$ python3 -q
>>> import numpy as np
>>> import numpy.linalg as la
>>> np.set_printoptions(suppress=True, linewidth=140)
>>> X = np.load("block16.npy")
>>> print(X)
[[0 0 0 0 0 0 0 0]
 [0 0 1 0 1 0 0 0]
 [0 1 0 0 0 1 0 0]
 [0 0 0 0 0 0 1 1]
 [0 1 0 0 0 0 0 1]
 [0 0 1 0 0 0 0 0]
 [0 0 0 1 0 0 0 0]
 [0 0 0 1 1 0 0 0]]
>>> # null space of dimension 2
>>> rng = np.random.default_rng(752964)
>>> labels = rng.permutation(8)
>>> print(labels)
[1 3 4 0 6 7 2 5]
>>> A2 = X[labels][:, labels]
>>> print(A2)
[[0 0 1 0 0 0 1 0]
 [0 0 0 0 1 1 0 0]
 [1 0 0 0 0 1 0 0]
 [0 0 0 0 0 0 0 0]
 [0 1 0 0 0 0 0 0]
 [0 1 1 0 0 0 0 0]
 [1 0 0 0 0 0 0 1]
 [0 0 0 0 0 0 1 0]]
>>> print(round(float(la.det(A2)), 3), np.round(la.det(X[labels]), 3))
0.0 0.0
>>> print(np.allclose(A2, X))
False
>>> print(np.round(np.sort(np.abs(la.eigvals(A2))), 3) + 0)
[0.    0.    0.765 0.765 1.414 1.414 1.848 1.848]
>>> rk = la.matrix_rank(X)
>>> print(rk)
6
>>> null = la.svd(X)[2][rk:].T
>>> print([int(la.matrix_rank(np.delete(X, i, axis=0))) for i in range(8)])
[6, 6, 5, 5, 5, 6, 6, 6]
>>> print(np.round(X @ null, 3) + 0)
[[0. 0.]
 [0. 0.]
 [0. 0.]
 [0. 0.]
 [0. 0.]
 [0. 0.]
 [0. 0.]
 [0. 0.]]
>>> print(np.round(null @ null.T, 3) + 0)
[[ 1.    0.    0.    0.    0.    0.    0.    0.  ]
 [ 0.    0.25  0.    0.    0.   -0.25  0.25 -0.25]
 [ 0.    0.    0.    0.    0.    0.    0.    0.  ]
 [ 0.    0.    0.    0.    0.    0.    0.    0.  ]
 [ 0.    0.    0.    0.    0.    0.    0.    0.  ]
 [ 0.   -0.25  0.    0.    0.    0.25 -0.25  0.25]
 [ 0.    0.25  0.    0.    0.   -0.25  0.25 -0.25]
 [ 0.   -0.25  0.    0.    0.    0.25 -0.25  0.25]]
>>> print([int(la.matrix_rank(X[:i])) for i in range(1, len(X) + 1)])
[0, 1, 2, 3, 4, 5, 6, 6]
>>> print(la.matrix_rank(X.T @ X), la.matrix_rank(X @ X.T))
6 6
>>> print([int(la.matrix_rank(X[:, :j + 1])) for j in range(8)])
[0, 1, 2, 3, 4, 5, 6, 6]
>>> print(np.allclose(X @ null, 0))
True
